% ipython --no-banner

In [1]: import numpy as np

In [2]: from numpy import linalg as LA

In [3]: np.set_printoptions(suppress=True, linewidth=200)

In [4]: feats = np.load("run4.npy")

In [5]: print(feats)
[[ 3  2  0  3  0]
 [ 3  0  0  3  0]
 [ 0  0  3  0  0]
 [ 2 -3  0  2  0]
 [ 0  0  0  0  2]]

In [6]: u, v = feats[2], feats[3]

In [7]: print(u @ v)
0

In [8]: p = (u @ v) / (u @ u) * u

In [9]: print(v - p)
[ 2. -3.  0.  2.  0.]

In [10]: print(LA.matrix_rank(np.outer(u, v)))
1

In [11]: print((v - p) @ u)
0.0

In [12]: print(np.outer(u, v))
[[ 0  0  0  0  0]
 [ 0  0  0  0  0]
 [ 6 -9  0  6  0]
 [ 0  0  0  0  0]
 [ 0  0  0  0  0]]

In [13]: F = np.loadtxt("arr.csv", delimiter=",")

In [14]: print(F)
[[-2.  0. -2.  0. -2.  0.]
 [-2. -1. -2. -1. -2. -1.]
 [ 2. -1.  2. -1.  2. -1.]
 [-2.  0. -2.  0. -2.  0.]
 [-2. -1. -2. -1. -2. -1.]
 [ 2. -1.  2. -1.  2. -1.]]

In [15]: Uu, sv, Vh = LA.svd(F)

In [16]: V = Vh[:(sv > 1e-8).sum()]

In [17]: rng = np.random.default_rng(14975)

In [18]: x = F[3] + -2 * F[1] + rng.integers(2) * np.eye(6)[4]

In [19]: print(x)
[2. 2. 2. 2. 3. 2.]

In [20]: print(np.round(np.diag(V.T @ V), 1))
[0.3 0.3 0.3 0.3 0.3 0.3]

In [21]: print(np.allclose(V.T @ V @ x, x))
False

In [22]: other = F / np.sqrt((F ** 2).mean(axis=1, keepdims=True))

In [23]: print(LA.matrix_rank(other) == LA.matrix_rank(F))
True

In [24]: print(F - F.mean(axis=1, keepdims=True))
[[-1.   1.  -1.   1.  -1.   1. ]
 [-0.5  0.5 -0.5  0.5 -0.5  0.5]
 [ 1.5 -1.5  1.5 -1.5  1.5 -1.5]
 [-1.   1.  -1.   1.  -1.   1. ]
 [-0.5  0.5 -0.5  0.5 -0.5  0.5]
 [ 1.5 -1.5  1.5 -1.5  1.5 -1.5]]

In [25]: mat = np.loadtxt("m.csv", delimiter=",")

In [26]: print(mat)
[[0. 0. 0. 0. 0. 0. 1. 0. 0.]
 [0. 0. 0. 0. 0. 0. 0. 1. 0.]
 [0. 1. 0. 0. 0. 0. 0. 0. 0.]
 [0. 0. 0. 0. 1. 0. 0. 0. 0.]
 [0. 0. 0. 1. 0. 0. 0. 0. 0.]
 [0. 0. 1. 0. 0. 0. 0. 0. 0.]
 [0. 0. 0. 0. 0. 0. 0. 0. 1.]
 [1. 0. 0. 0. 0. 0. 0. 0. 0.]
 [0. 0. 0. 0. 0. 1. 0. 0. 0.]]

In [27]: u = np.array([-1, -1])

In [28]: print(np.correlate(mat[5], mat[3], "full"))
[0. 0. 0. 0. 0. 0. 1. 0. 0. 0. 0. 0. 0. 0. 0. 0. 0.]

In [29]: print(np.cross(mat[5, :3], mat[3, :3]))
[0. 0. 0.]

In [30]: print(np.convolve(mat[5], u))
[ 0.  0. -1. -1.  0.  0.  0.  0.  0.  0.]

In [31]: print(np.array([np.convolve(row, u, "same") for row in mat]))
[[ 0.  0.  0.  0.  0.  0. -1. -1.  0.]
 [ 0.  0.  0.  0.  0.  0.  0. -1. -1.]
 [ 0. -1. -1.  0.  0.  0.  0.  0.  0.]
 [ 0.  0.  0.  0. -1. -1.  0.  0.  0.]
 [ 0.  0.  0. -1. -1.  0.  0.  0.  0.]
 [ 0.  0. -1. -1.  0.  0.  0.  0.  0.]
 [ 0.  0.  0.  0.  0.  0.  0.  0. -1.]
 [-1. -1.  0.  0.  0.  0.  0.  0.  0.]
 [ 0.  0.  0.  0.  0. -1. -1.  0.  0.]]

In [32]: x = np.array([2, 1, 1, 0, 0, 0, -1, -3, -2])

In [33]: print(9 - LA.matrix_rank(mat - np.eye(9), tol=1e-8))
2

In [34]: print(mat.T @ (mat @ x))
[ 2.  1.  1.  0.  0.  0. -1. -3. -2.]

In [35]: print([p for p in range(1, 25) if np.allclose(LA.matrix_power(mat, p), np.eye(9))])
[14]

In [36]: print(round(LA.det(mat), 1))
-1.0

In [37]: print(np.round(np.abs(LA.eigvals(mat)), 1))
[1. 1. 1. 1. 1. 1. 1. 1. 1.]

In [38]: print(np.round(LA.norm(x), 1), round(LA.norm(mat @ x), 1))
4.5 4.5

In [39]: print(np.round(LA.inv(mat), 1))
[[0. 0. 0. 0. 0. 0. 0. 1. 0.]
 [0. 0. 1. 0. 0. 0. 0. 0. 0.]
 [0. 0. 0. 0. 0. 1. 0. 0. 0.]
 [0. 0. 0. 0. 1. 0. 0. 0. 0.]
 [0. 0. 0. 1. 0. 0. 0. 0. 0.]
 [0. 0. 0. 0. 0. 0. 0. 0. 1.]
 [1. 0. 0. 0. 0. 0. 0. 0. 0.]
 [0. 1. 0. 0. 0. 0. 0. 0. 0.]
 [0. 0. 0. 0. 0. 0. 1. 0. 0.]]

In [40]: print(mat @ mat.T)
[[1. 0. 0. 0. 0. 0. 0. 0. 0.]
 [0. 1. 0. 0. 0. 0. 0. 0. 0.]
 [0. 0. 1. 0. 0. 0. 0. 0. 0.]
 [0. 0. 0. 1. 0. 0. 0. 0. 0.]
 [0. 0. 0. 0. 1. 0. 0. 0. 0.]
 [0. 0. 0. 0. 0. 1. 0. 0. 0.]
 [0. 0. 0. 0. 0. 0. 1. 0. 0.]
 [0. 0. 0. 0. 0. 0. 0. 1. 0.]
 [0. 0. 0. 0. 0. 0. 0. 0. 1.]]

In [41]: print(np.round(LA.svd(mat, compute_uv=False), 1))
[1. 1. 1. 1. 1. 1. 1. 1. 1.]

In [42]: print(mat.T @ mat)
[[1. 0. 0. 0. 0. 0. 0. 0. 0.]
 [0. 1. 0. 0. 0. 0. 0. 0. 0.]
 [0. 0. 1. 0. 0. 0. 0. 0. 0.]
 [0. 0. 0. 1. 0. 0. 0. 0. 0.]
 [0. 0. 0. 0. 1. 0. 0. 0. 0.]
 [0. 0. 0. 0. 0. 1. 0. 0. 0.]
 [0. 0. 0. 0. 0. 0. 1. 0. 0.]
 [0. 0. 0. 0. 0. 0. 0. 1. 0.]
 [0. 0. 0. 0. 0. 0. 0. 0. 1.]]

In [43]: W0 = np.array([[0, 1, 1], [3, 0, 1], [3, 3, 3], [1, 2, 3]]) * (rng.random((4, 3)) < 0.3)

In [44]: print(W0)
[[0 0 0]
 [0 0 1]
 [3 0 0]
 [0 0 0]]

In [45]: print(np.round(LA.norm(W0, axis=0), 1))
[3. 0. 1.]

In [46]: print(np.round(LA.pinv(W0), 1))
[[0.  0.  0.3 0. ]
 [0.  0.  0.  0. ]
 [0.  1.  0.  0. ]]
